$ python3 -q
>>> import numpy as np
>>> from numpy import linalg as LA
>>> np.set_printoptions(precision=4, suppress=True, linewidth=160)
>>> rnd = lambda a: np.round(a, 4) + 0
>>> arr = np.loadtxt("sample15.csv", delimiter=",")
>>> arr
array([[ 22.,   5.,   9.,   7.,   0.,   2.,   7.,   5.,   4.,   7.,   3.,   9.,   1.,   1.],
       [  1.,  47.,   3.,   9.,   4.,   4.,   2.,   9.,   4.,   6.,   2.,   6.,   1.,   6.],
       [  5.,   1.,  49.,   7.,   3.,   2.,   6.,   0.,   9.,   6.,   2.,   6.,   6.,   3.],
       [  8.,   2.,   3.,   5.,   5.,   5.,   3.,   4.,   5.,   9.,   4.,   0.,   2.,   5.],
       [  6.,   3.,   6.,   1.,  42.,   7.,   1.,   3.,   4.,   6.,   6.,   2.,   8.,   3.],
       [  7.,   2.,   5.,   7.,   2.,   2.,   7.,   6.,   3.,   9.,   5.,   3.,   1.,   4.],
       [  1.,   8.,   7.,   5.,   8.,   4., -33.,   1.,   7.,   9.,   7.,   2.,   8.,   6.],
       [  5.,   5.,   8.,   5.,   9.,   0.,   4.,   5.,   6.,   5.,   4.,   6.,   3.,   3.],
       [  4.,   8.,   2.,   7.,   9.,   7.,   9.,   5.,  49.,   2.,   2.,   6.,   1.,   7.],
       [  8.,   6.,   1.,   1.,   5.,   1.,   5.,   3.,   7., -18.,   5.,   6.,   8.,   6.],
       [  2.,   7.,   9.,   8.,   2.,   1.,   3.,   7.,   6.,   5., -37.,   4.,   7.,   8.],
       [  4.,   8.,   4.,   9.,   1.,   2.,   0.,   2.,   9.,   2.,   1.,   0.,   0.,   7.],
       [  7.,   6.,   7.,   9.,   6.,   8.,   2.,   8.,   9.,   3.,   5.,   0., -39.,   8.],
       [  8.,   6.,   3.,   8.,   7.,   1.,   2.,   6.,   4.,   1.,   0.,   4.,   2., -39.]])
>>> r0, v = arr[7], arr[6]
>>> r0 @ r0
np.float64(392.0)
>>> r0 @ v
np.float64(240.0)
>>> pr = (r0 @ v) / (r0 @ r0) * r0
>>> LA.matrix_rank(np.outer(r0, v))
np.int64(1)
>>> rnd(LA.norm(r0 + v) ** 2 + LA.norm(r0 - v) ** 2)
np.float64(3968.0)
>>> B = np.array([[-5, 7, -2],
...     [5, 7, -1],
...     [-9, 1, 7],
...     [-5, 1, 7],
...     [-3, 3, 4],
...     [-7, -4, 0],
...     [9, -3, 8],
...     [7, 5, -2],
...     [6, -8, -8],
...     [-2, -9, 4],
...     [2, -4, -3],
...     [-1, 0, 2],
...     [8, -7, 2],
...     [-9, -8, 5]])
>>> np.einsum("ik,kj->ij", arr, B)
array([[-111.,   79.,  121.],
       [ 163.,  234.,   79.],
       [-404., -119.,  426.],
       [ -86., -107.,   87.],
       [-160.,  -10.,  213.],
       [ -41.,  -82.,  145.],
       [-349.,  -82., -151.],
       [ -28.,  -31.,  127.],
       [ 240., -391., -196.],
       [ 112.,   93.,  -39.],
       [-101.,   50.,  271.],
       [ -75.,  -48.,   43.],
       [-439.,  217.,    3.],
       [ 340.,  407., -124.]])
>>> np.vstack([arr, B.T]).shape
(17, 14)
>>> LA.matrix_rank(np.vstack([arr, B.T]))
np.int64(14)
>>> np.einsum("ij->j", arr)
array([ 88., 114., 116.,  88., 103.,  46.,  18.,  64., 126.,  52.,   9.,  54.,   9.,  28.])
>>> np.einsum("ij,ij->i", arr, arr)
array([ 874., 2546., 2727.,  328., 2070.,  361., 1592.,  392., 2864.,  696., 1820.,  321., 2083., 1821.])
>>> x0 = np.array([1, 1, 3, 3, 1, 3, 3, 2, 0, 0, 1, 0, 1, 2])
>>> arr @ np.ones(14)
array([ 82., 104., 105.,  60.,  98.,  63.,  40.,  68., 118.,  44.,  32.,  49.,  39.,  13.])
>>> arr @ np.eye(14)[3]
array([7., 9., 7., 5., 1., 7., 5., 5., 7., 1., 8., 9., 9., 8.])
>>> rng = np.random.default_rng(57502)
>>> B = arr + rng.integers(-2, 3, (14, 13)) @ rng.integers(-2, 3, (13, 14))
>>> B
array([[  9.,  -2.,  11.,   8.,   9., -10.,  -1.,   4.,   3.,   5.,   4.,   9.,   5.,  11.],
       [  6.,  43.,   0.,  12.,   7.,   1.,   1.,  13.,   5.,  -3.,  14.,  -2.,  -1.,   1.],
       [  5.,   6.,  46.,  -4.,  -2.,   3.,   0., -10.,   1.,  10.,  -8.,  10.,   2.,  19.],
       [ 18.,   3.,  -2.,   4.,   1.,   1.,   3.,   5.,   7.,   8.,   6.,   5.,   0.,  10.],
       [  3.,   2.,   3.,  -2.,  45.,  10.,  -5.,  10., -11.,  20.,   2.,   3.,   3.,   2.],
       [  2.,   8.,  15.,  12.,   5.,  -3.,  -4.,  10.,   0.,   5.,  21., -10.,  -4.,  13.],
       [ -8.,  13.,  15.,  12.,   9., -11., -31.,   9.,  11.,   8.,  15.,   4.,  15.,   1.],
       [ 11.,   6.,  11.,  13.,   3.,   5.,   3.,  13.,   0.,  12.,   4.,   0.,  -3.,  -6.],
       [ 14.,  16.,  -4.,   2.,   3.,   4.,  20.,   0.,  54.,  -6.,   5.,  12.,   5.,   1.],
       [ 14.,   6.,  -7.,  -2.,   4.,   6.,  18.,  -3.,  26., -29.,   7.,  17.,  18.,   5.],
       [  8.,  15.,  16.,  18.,   1.,  12.,   3.,  25.,   1.,  18., -39.,  -6.,   1., -10.],
       [ -8.,  -4.,   3.,  10.,   8.,   2.,  -9.,   3.,   6.,   7.,  -4.,  -2.,   0.,   8.],
       [  2.,   7.,   0.,  -4.,   9.,   4.,   0.,   4.,   1.,   3.,   2., -10., -44.,   5.],
       [ -6.,   5.,  16.,  13.,  14.,   5.,  -4.,  10.,   1.,   7.,   0.,   2.,   3., -35.]])
>>> LA.matrix_rank(B - arr, tol=1e-8)
np.int64(13)
>>> np.abs(B - arr).sum(axis=1)
array([ 71.,  63.,  87.,  43.,  69.,  99.,  82.,  72.,  86.,  96., 115.,  59.,  68.,  70.])
>>> E = np.loadtxt("case0.csv", delimiter=",")
>>> E
array([[  0. ,   0.3,   0. ,  -0.7,  -1.3,   1.3,  -0.2,   0.6,  -0.6,  -0.7,   1.2],
       [  0.5,  -0.9,   1.1,  -1. ,   0.3,   1.3,  -0.4,   0.7,  -0.5,   2.1,   0.1],
       [  0.7,  -0.7,   0.2,  -0.1,   1.2,  -0.6,   1.8,  -1. ,   1.1,   0.3,  -0.6],
       [ -1.2,   1.3,   0.8,   0.5,  -0.6,  -0.7,  -2.1,  -0.9,  -1.3,  -0.6,   1.7],
       [ -0.2,   0.8,   1. ,  -0.4,   1. ,  -1. ,  -2. ,  -0.5,   1. ,  -0.6,  -0.6],
       [ -1. ,   1.7,   1.4,  -0.2,   1.2,   0.9,   0. ,  -1. ,  -1.3,  -0.7,  -0.4],
       [  0.1,   1.7,  -0.3,  -0.3,  -0.2,   0.2,   0.3,  -1.5,   0.4,   0.9,   1.3],
       [ -2.6,  -1.9,   0.2,   1.4,   0.8,  -0.1,   0.3,  -0.8,  -1.3,  -0.6,  -0.1],
       [ -0.4,   1.1,   0.1,  -1. ,   0.2,  -0.6,   2.2,   0. ,  -3.2,   0.5,   0.2],
       [  0.4,  -0.5,  -0.1,  -0.3,  -0.2,  -0.3,  -0.3,   0.2,   1.7,  -2.1,  -0.8],
       [ -1.7,  -0.5,   1.5,   0. ,  -1.2,  -0.2,  -1.4,  -0.8,  -0.4,  -0.5,   2.2],
       [ -0.5,  -1.5,  -0.9,  -0.6,  -0.1,  -0.2,   0.3,  -1.1,  -1.3,   0.5,   0. ],
       [  0.1,  -0.2,  -1.4,  -0.6,   0.7,  -1.6,   0. ,   0.2,  -0.5,  -0.5,  -0.2],
       [  0.2,   0.6,   0.7,   0.5,   0.8,   0.5,   1.1,   0.8,   1.2,   0.2,  -0.5],
       [  1.9,  -2.1,   0.1,   1.8,  -2.9,  -1.2,   1.1,  -0.5,  -1.8,  -0.4,  -1.2],
       [  2.5,   1.1,  -1.4,  -1.2,   0. ,   0.9,   0.7,  -0.5,  -0.4,   0.9,   0.3],
       [ -8. ,  -2. ,  -5. , -15. ,  14. ,   3. ,  -6. ,  -7. ,  -4. ,  -9. ,   0. ],
       [ -0.2,  -1. ,  -1.3,  -0.6,  -0.8,  -1.8,   1. ,  -1.2,   0.2,   0.5,  -0.4],
       [  2.1,   0.7,   1.8,   0.2,  -0.4,   1.7,  -0.3,   0.8,  -1.1,   1.4,   0.1],
       [ -1. ,  -0.5,  -0.9,   0.4,   0.2,  -1.1,  -1.1,  -2.8,  -0.2,   0.1,  -1.1],
       [ -0.2,   0. ,   1.4,  -0.4,  -3.3,   1. ,  -1. ,  -1.1,  -1.3,   0. ,   1.7],
       [ -0.3,   0.8,  -1.5,   1. ,   0.9,  -1. ,   0.6,   0.7,   1.8,  -1.5,  -0.4],
       [ -1.6,   0.2,   3.1,   0.4,  -0.6,   0.3,   0.1,   0. ,   0.3,   0.4,  -2.3],
       [  1.9,  -1.2,   1.8,  -0.7,  -1.9,   0. ,   0.7,  -0.2,  -2.3,   0.8,   0.9],
       [  0.7,  -1. ,  -1.5,   0.1,  -0.4,   0.4,  -0.4,   0.6,   0.1,  -0.5,  -1.6],
       [ -0.7,   0.5,   1.2,   0.8,   0.2,  -0.9,  -1.1,  -1.1,   1. ,  -0.8,  -0.7],
       [  0. ,  -0.4,  -0.7,  -1.5,   2.2,  -1.1,  -1.8,   1. ,   0.1,  -1.3,  -0.2],
       [ -0.2,   1.1,   0.7,   0.9,  -1.8,  -0.7,  -0.6,   0.1,  -0.1,  -0.7,   0.8],
       [ -0.9,   2.2,  -0.6,  -0.6,   1.6,   0.6,   0.2,   1. ,  -0.4,  -0.7,  -1.7],
       [  0.3,   0.8,  -0.9,  -0.9,  -1.4,  -0.6,  -1. ,   0.8,   0. ,  -0.4,   1.5],
       [  0. ,  -0.2,   1.5,   0.7,   0.4,  -1.9,  -1.1,  -0.5,  -0.2,   0.7,   0.5],
       [  0.5,   0. ,   0.4,   1.1,  -0.6,   0.7,  -0.1,  -1.5,   0.3,   1.2,  -0.3],
       [  1.4,   0.2,  -0.1,   0.3,   0.7,   0.2,   0.6,   0.9,  -1.3,  -0.4,  -1.2],
       [ -0.5,  -0.2,   2.1,  -0.9,  -1.4,   0.6,  -2.3,   1.9,   0.2,  -1.5,   0.2],
       [  2.1,  -0.3,  -0.3,  -1.8,  -0.4,   0.4,  -1. ,  -0.6,  -0.3,   0. ,   1.7],
       [  1.5,   1.7,   0.1,   0.4,  -1.5,  -0.4,   0.3,  -0.7,   1.3,  -0.2,  -1.5],
       [  0.4,  -2. ,   0.1,  -1.8,   0.2,  -0.2,  -2.1,  -0.7,  -0.7,   1.1,   1.2],
       [ -0.5,   0.6,  -0.7,   0.1,   1.2,   0.8,   0.4,  -0.3,  -0.8,  -0.2,  -0.7]])
>>> # row 16 is much longer than the rest
>>> x0 = np.array([-2, 0, 0, 0, 1, 1, -2, -1, 1, 1, 2])
>>> rhs = E @ x0
>>> rnd(LA.lstsq(E, rhs)[0])
array([-2.,  0.,  0.,  0.,  1.,  1., -2., -1.,  1.,  1.,  2.])
>>> rnd(LA.pinv(E) @ E)
array([[1., 0., 0., 0., 0., 0., 0., 0., 0., 0., 0.],
       [0., 1., 0., 0., 0., 0., 0., 0., 0., 0., 0.],
       [0., 0., 1., 0., 0., 0., 0., 0., 0., 0., 0.],
       [0., 0., 0., 1., 0., 0., 0., 0., 0., 0., 0.],
       [0., 0., 0., 0., 1., 0., 0., 0., 0., 0., 0.],
       [0., 0., 0., 0., 0., 1., 0., 0., 0., 0., 0.],
       [0., 0., 0., 0., 0., 0., 1., 0., 0., 0., 0.],
       [0., 0., 0., 0., 0., 0., 0., 1., 0., 0., 0.],
       [0., 0., 0., 0., 0., 0., 0., 0., 1., 0., 0.],
       [0., 0., 0., 0., 0., 0., 0., 0., 0., 1., 0.],
       [0., 0., 0., 0., 0., 0., 0., 0., 0., 0., 1.]])
>>> rhs = rhs + 0.1 * rng.normal(size=38)
>>> rnd(rhs)
array([  0.8572,   2.4418,  -3.2701,   7.6636,   4.1558,   2.4204,   4.5718,   4.061 ,  -6.3635,  -2.9727,   9.1663,   0.4823,  -2.6996,  -1.8305, -14.1551,
        -3.7551,  38.8609,  -3.0504,  -2.6536,   3.7916,   3.2465,  -1.9674,  -1.1871,  -6.5054,  -4.8852,   2.7246,   2.0697,  -0.3064,  -1.7571,   1.229 ,
         2.6661,   1.7977,  -7.9009,   1.9499,   1.4422,  -6.4611,   6.9045,   0.0913])
>>> c, *_ = LA.lstsq(E, rhs)
>>> c.round()
array([-2.,  0., -0.,  0.,  1.,  1., -2., -1.,  1.,  1.,  2.])
>>> rnd(c)
array([-1.989 ,  0.0193, -0.0103,  0.004 ,  0.9906,  0.9994, -2.008 , -1.0137,  0.9773,  1.0102,  1.9684])
>>> rnd(E.T @ (rhs - E @ c))
array([0., 0., 0., 0., 0., 0., 0., 0., 0., 0., 0.])
>>> Ac = E - E.mean(axis=0)
>>> Uu, sig, vt = LA.svd(Ac, full_matrices=False)
>>> np.searchsorted(np.cumsum(sig ** 2) / (sig ** 2).sum(), 0.9) + 1
np.int64(6)
>>> (np.sign(Uu[:, 0]) == np.sign(Uu[0, 0])).astype(int)
array([1, 1, 1, 1, 0, 0, 1, 0, 1, 1, 1, 0, 0, 1, 1, 1, 0, 1, 1, 0, 1, 1, 1, 1, 1, 1, 0, 1, 0, 1, 1, 1, 1, 1, 1, 1, 0, 0])
>>> rnd((sig ** 2).sum() ** 2 / (sig ** 4).sum())
np.float64(2.2626)
>>> z = E[:, 9] > np.median(E[:, 9])
>>> r0 = E[z].mean(axis=0) - E[~z].mean(axis=0)
>>> z.astype(int)
array([0, 1, 1, 0, 0, 0, 1, 0, 1, 0, 0, 1, 0, 1, 0, 1, 0, 1, 1, 1, 1, 0, 1, 1, 0, 0, 0, 0, 0, 0, 1, 1, 0, 0, 1, 1, 1, 1])
>>> B = E / LA.norm(E, axis=1, keepdims=True)
>>> G = B @ B.T
>>> rnd(LA.norm(B, axis=1))
array([1., 1., 1., 1., 1., 1., 1., 1., 1., 1., 1., 1., 1., 1., 1., 1., 1., 1., 1., 1., 1., 1., 1., 1., 1., 1., 1., 1., 1., 1., 1., 1., 1., 1., 1., 1., 1., 1.])
>>> np.argwhere(np.triu(np.abs(G) > 0.95, 1))
array([], shape=(0, 2), dtype=int64)
>>> (G - 2 * np.eye(38)).round(6).argmax(axis=1)
array([20, 18, 13, 10, 25, 37, 15, 11,  5, 21,  3, 17, 26,  2, 23, 34, 26, 11,  1, 17, 10,  9, 25, 20,  9,  4, 16,  3, 37,  0, 25,  6, 37,  0, 36, 31, 34, 28])
>>> A = np.loadtxt("block3.csv", delimiter=",")
>>> A
array([[-2.,  1., -2.,  1.,  2., -2., -1.,  1.,  1.,  2.,  2.],
       [ 1., -1., -2.,  1.,  1.,  1., -2.,  2., -2., -1., -2.],
       [ 2.,  1., -2.,  2., -1.,  0.,  1., -1., -2., -2.,  1.],
       [-2.,  1.,  2., -1.,  2.,  1.,  2., -1., -2., -1., -2.],
       [ 1.,  2.,  1.,  1.,  0.,  1.,  2.,  0.,  2., -2.,  2.],
       [-2.,  2., -1., -1., -1.,  2.,  0.,  0., -2.,  0.,  1.],
       [-2., -2., -1., -1.,  0.,  0.,  2., -1.,  1.,  0., -2.],
       [ 0.,  1.,  1.,  1., -1.,  1.,  0.,  1., -1.,  1., -2.],
       [ 0.,  0., -1., -1.,  2., -1.,  2.,  2.,  1.,  2.,  0.],
       [-1.,  0., -1.,  0.,  2.,  2.,  2.,  0., -2.,  2., -1.],
       [-2.,  0., -2.,  0., -1.,  2., -1., -2.,  2., -1.,  2.]])
>>> x0 = np.array([0, -3, -3, 1, 3, 2, -2, 3, -1, 3, 1])
>>> rhs = A @ x0
>>> rhs
array([ 18.,  22.,  -6., -12., -16.,   0.,  -2.,  -1.,  13.,  16.,   0.])
>>> rnd(LA.solve(A, rhs + A[:, 7]))
array([ 0., -3., -3.,  1.,  3.,  2., -2.,  4., -1.,  3.,  1.])
>>> rnd(LA.solve(A.T, A[10]))
array([0., 0., 0., 0., 0., 0., 0., 0., 0., 0., 1.])
>>> rnd(LA.solve(A, rhs))
array([ 0., -3., -3.,  1.,  3.,  2., -2.,  3., -1.,  3.,  1.])
>>> z = rng.permutation(11)
>>> z
array([ 5,  2, 10,  7,  4,  0,  3,  1,  9,  8,  6])
>>> B = A[z][:, z]
>>> rnd(LA.det(B)), rnd(LA.det(A[z]))
(np.float64(-734568.0), np.float64(734568.0))
>>> np.allclose(B, A)
False
>>> m1 = np.load("mat.npy")
>>> m1
array([[-15,   6,  -5,   2],
       [ -3,  -9,  -1,  -3],
       [-15,   6,   5,  -2],
       [ -3,  -9,   1,   3]])
>>> B = m1 / LA.norm(m1, axis=1, keepdims=True)
>>> G = B @ B.T
>>> (G - 2 * np.eye(4)).round(6).argmax(axis=1)
array([2, 3, 0, 1])
>>> rnd(np.degrees(np.arccos(np.clip(G[0, 3], -1, 1))))
np.float64(92.6926)
>>> rnd(G[0])
array([ 1.    , -0.0587,  0.8   , -0.047 ])
>>> np.argwhere(np.triu(np.abs(G) > 0.95, 1))
array([], shape=(0, 2), dtype=int64)
